% ipython --no-banner

In [1]: import numpy as np

In [2]: np.set_printoptions(precision=3, suppress=True, linewidth=200, legacy="1.25")

In [3]: def tidy(a):
   ...:     return np.round(a, 3) + 0
   ...: 

In [4]: sv = 10 * 0.5 ** np.arange(8)

In [5]: rng = np.random.default_rng(5442)

In [6]: feats = rng.normal(size=(25, 8)) * rng.permutation(sv)

In [7]: print(tidy(feats))
[[ -0.103   0.291  -2.178   0.755  -1.186  -0.032   0.047   0.115]
 [  0.083   0.408   0.653  -0.358   6.44   -2.409  -0.077  -0.196]
 [ -0.005  -1.365   4.807  -0.296 -17.281 -10.098   0.055   0.144]
 [  0.367   0.104   1.924   0.009  -6.673  -0.176  -0.035  -0.046]
 [ -0.179   0.054   0.611   0.628 -12.468  -4.997  -0.081  -0.06 ]
 [ -0.517  -0.882   0.65    0.435   2.199   5.551  -0.071   0.106]
 [ -0.493   0.063   3.162   0.141   0.885   6.329   0.029   0.223]
 [  0.221  -0.762  -2.791  -0.462  -4.616   3.997  -0.038  -0.047]
 [  0.076   2.492  -0.992  -0.006   5.195   4.006  -0.088   0.055]
 [  0.219  -1.107  -3.235  -0.529 -13.646  -1.642  -0.058   0.162]
 [ -0.306  -0.222  -2.059  -0.054  12.393  -2.609   0.      0.191]
 [ -0.306  -3.791  -1.305  -0.91  -14.261  -0.059  -0.1     0.174]
 [ -0.408  -0.85    3.631   1.255   8.343   0.191  -0.001   0.095]
 [ -0.572   1.523   4.402  -0.941   4.749  -8.068   0.024   0.051]
 [  0.155   2.208   0.875  -0.19    1.215  -6.641   0.097   0.195]
 [  0.264   0.702  -0.896  -0.84    5.471  -2.407  -0.057   0.27 ]
 [ -0.429  -0.08    1.609   0.699  20.449   4.28   -0.077  -0.034]
 [  0.322   0.544  -6.021  -1.676 -14.312   0.962  -0.122   0.083]
 [  0.445   2.471   0.734   0.896  -9.52   11.215  -0.012   0.138]
 [  0.237   2.274  -0.325   0.336  -9.689   3.076   0.057   0.08 ]
 [ -0.172  -2.586   1.011   1.097   3.275  -2.116  -0.097   0.296]
 [  0.032   0.017  -2.777  -1.031 -15.926   2.9    -0.034  -0.245]
 [  0.936  -0.578  -1.677   0.927  -2.209  11.864   0.115   0.091]
 [ -0.088   0.118   1.244   0.34   -0.272   7.149  -0.025   0.037]
 [ -0.623  -2.039  -1.06   -1.018   0.125  -0.607   0.025  -0.15 ]]

In [8]: W2 = feats[[12, 11]].astype(float)

In [9]: for _ in range(5):
   ...:     idx = np.linalg.norm(feats[:, None] - W2, axis=-1).argmin(axis=1)
   ...:     W2 = np.array([feats[idx == j].mean(axis=0) for j in range(2)])
   ...: 

In [10]: print(idx)
[0 0 1 1 1 0 0 1 0 1 0 1 0 0 0 0 0 1 1 1 0 1 0 0 0]

In [11]: print(np.abs(W2[1] - W2[0]).argmax())
4

In [12]: print(tidy(W2[1] - W2[0]))
[  0.282  -0.194  -1.396  -0.453 -16.311  -0.448  -0.026  -0.051]
